>>> import numpy as np
>>> from numpy import linalg as LA
>>> np.set_printoptions(precision=3, suppress=True, linewidth=120, floatmode="fixed")
>>> def rd(a):
...     return np.round(a, 3) + 0
... 
>>> data = np.vander(np.arange(4) - 1, 4, increasing=True)
>>> data
array([[ 1, -1,  1, -1],
       [ 1,  0,  0,  0],
       [ 1,  1,  1,  1],
       [ 1,  2,  4,  8]])
>>> r0 = np.array([-2, -3, 3, 1])
>>> A2 = data + np.outer(r0, np.eye(4)[3])
>>> print(A2)
[[ 1.000 -1.000  1.000 -3.000]
 [ 1.000  0.000  0.000 -3.000]
 [ 1.000  1.000  1.000  4.000]
 [ 1.000  2.000  4.000  9.000]]
>>> print(LA.matrix_rank(LA.inv(A2) - LA.inv(data), tol=1e-8))
1
>>> rng = np.random.default_rng(0)
>>> idx = rng.permutation(4)
>>> print(idx)
[2 0 1 3]
>>> A2 = data[idx][:, idx]
>>> print(np.diag(A2))
[1 1 0 8]
>>> np.trace(A2)
np.int64(10)
>>> x0 = np.array([-2, -1, 2, 1])
>>> data * x0
array([[-2,  1,  2, -1],
       [-2,  0,  0,  0],
       [-2, -1,  2,  1],
       [-2, -2,  8,  8]])
>>> data @ np.eye(4)[1]
array([-1.000,  0.000,  1.000,  2.000])
>>> np.einsum("ij,j->i", data, x0)
array([ 0, -2,  0, 12])
>>> (data @ x0).argmax()
np.int64(3)
>>> data @ np.ones(4)
array([ 0.000,  1.000,  4.000, 15.000])
>>> q, Rm = LA.qr(data)
>>> print(np.allclose(Rm.T @ Rm, data.T @ data))
True
>>> np.trace(q @ q.T)
np.float64(4.0)
>>> rd(np.abs(np.diag(Rm)))
array([2.000, 2.236, 2.000, 1.342])
>>> rd(Rm)
array([[-2.000, -1.000, -3.000, -4.000],
       [ 0.000, -2.236, -2.236, -6.261],
       [ 0.000,  0.000,  2.000,  3.000],
       [ 0.000,  0.000,  0.000, -1.342]])
>>> rd(q)
array([[-0.500,  0.671,  0.500,  0.224],
       [-0.500,  0.224, -0.500, -0.671],
       [-0.500, -0.224, -0.500,  0.671],
       [-0.500, -0.671,  0.500, -0.224]])
>>> A2 = data[0, 0] * data[1:] - np.outer(data[1:, 0], data[0])
>>> A2
array([[ 0,  1, -1,  1],
       [ 0,  2,  0,  2],
       [ 0,  3,  3,  9]])
>>> LA.matrix_rank(A2), LA.matrix_rank(data)
(np.int64(3), np.int64(4))
>>> X = np.load("data.npy")
>>> X
array([[ 0.700, -0.600,  1.796],
       [-0.500,  0.200, -0.630],
       [ 1.200, -0.500,  1.482],
       [ 1.100, -1.500,  4.458],
       [ 0.300,  0.100, -0.319],
       [ 1.000,  0.000,  0.010],
       [ 0.500,  0.700, -2.136],
       [-0.900, -1.000,  2.994],
       [ 0.200, -1.500,  4.486],
       [ 2.000, -0.900,  2.695],
       [ 1.100,  0.700, -2.134],
       [ 0.500,  1.000, -2.972],
       [-1.000,  0.300, -0.898],
       [ 0.600,  0.200, -0.585],
       [-0.300, -1.200,  3.600],
       [ 0.400, -0.100,  0.293],
       [-1.500,  1.400, -4.176],
       [-0.400,  0.700, -2.090],
       [ 0.400,  1.100, -3.273],
       [-0.200, -1.800,  5.427],
       [-0.200, -1.100,  3.314],
       [-0.500, -0.300,  0.887],
       [-1.500, -0.200,  0.588],
       [-1.900, -1.700,  5.098],
       [-0.100, -1.100,  3.317]])
>>> idx = rng.permutation(3)
>>> A2 = X[:, idx] * rng.choice([-1, 1], 3)
>>> A2
array([[-1.796,  0.600, -0.700],
       [ 0.630, -0.200,  0.500],
       [-1.482,  0.500, -1.200],
       [-4.458,  1.500, -1.100],
       [ 0.319, -0.100, -0.300],
       [-0.010, -0.000, -1.000],
       [ 2.136, -0.700, -0.500],
       [-2.994,  1.000,  0.900],
       [-4.486,  1.500, -0.200],
       [-2.695,  0.900, -2.000],
       [ 2.134, -0.700, -1.100],
       [ 2.972, -1.000, -0.500],
       [ 0.898, -0.300,  1.000],
       [ 0.585, -0.200, -0.600],
       [-3.600,  1.200,  0.300],
       [-0.293,  0.100, -0.400],
       [ 4.176, -1.400,  1.500],
       [ 2.090, -0.700,  0.400],
       [ 3.273, -1.100, -0.400],
       [-5.427,  1.800,  0.200],
       [-3.314,  1.100,  0.200],
       [-0.887,  0.300,  0.500],
       [-0.588,  0.200,  1.500],
       [-5.098,  1.700,  1.900],
       [-3.317,  1.100,  0.100]])
>>> U, _, Vh = LA.svd(X.T @ A2)
>>> rd(LA.lstsq(X, A2)[0])
array([[ 0.000,  0.000, -1.000],
       [ 0.000, -1.000,  0.000],
       [-1.000,  0.000,  0.000]])
>>> rd(U @ Vh)
array([[ 0.000,  0.000, -1.000],
       [ 0.000, -1.000,  0.000],
       [-1.000,  0.000,  0.000]])
>>> idx
array([2, 1, 0])
>>> E = np.maximum(np.array([[-2],
...     [-3],
...     [-1],
...     [-1],
...     [3],
...     [0],
...     [1],
...     [0],
...     [1],
...     [0],
...     [0],
...     [-3],
...     [-1],
...     [1],
...     [-3],
...     [-2],
...     [3],
...     [0],
...     [-3],
...     [0],
...     [-2],
...     [-3],
...     [-2],
...     [2]]) @ np.array([[6, 0, 3]]) + np.array([0, 0, 0]), 0)
>>> E
array([[ 0,  0,  0],
       [ 0,  0,  0],
       [ 0,  0,  0],
       [ 0,  0,  0],
       [18,  0,  9],
       [ 0,  0,  0],
       [ 6,  0,  3],
       [ 0,  0,  0],
       [ 6,  0,  3],
       [ 0,  0,  0],
       [ 0,  0,  0],
       [ 0,  0,  0],
       [ 0,  0,  0],
       [ 6,  0,  3],
       [ 0,  0,  0],
       [ 0,  0,  0],
       [18,  0,  9],
       [ 0,  0,  0],
       [ 0,  0,  0],
       [ 0,  0,  0],
       [ 0,  0,  0],
       [ 0,  0,  0],
       [ 0,  0,  0],
       [12,  0,  6]])
>>> LA.cond(E) > 100
np.True_
>>> rd(LA.norm(E, 2) / LA.norm(E))
np.float64(1.0)
>>> [round(float(x), 3) for x in LA.svd(E, compute_uv=False)[:3]]
[33.541, 0.0, 0.0]
>>> print(LA.matrix_rank(E, rtol=0.1))
1
>>> np.argsort(-LA.norm(E, axis=0).round(6), kind="stable")[:3]
array([0, 2, 1])
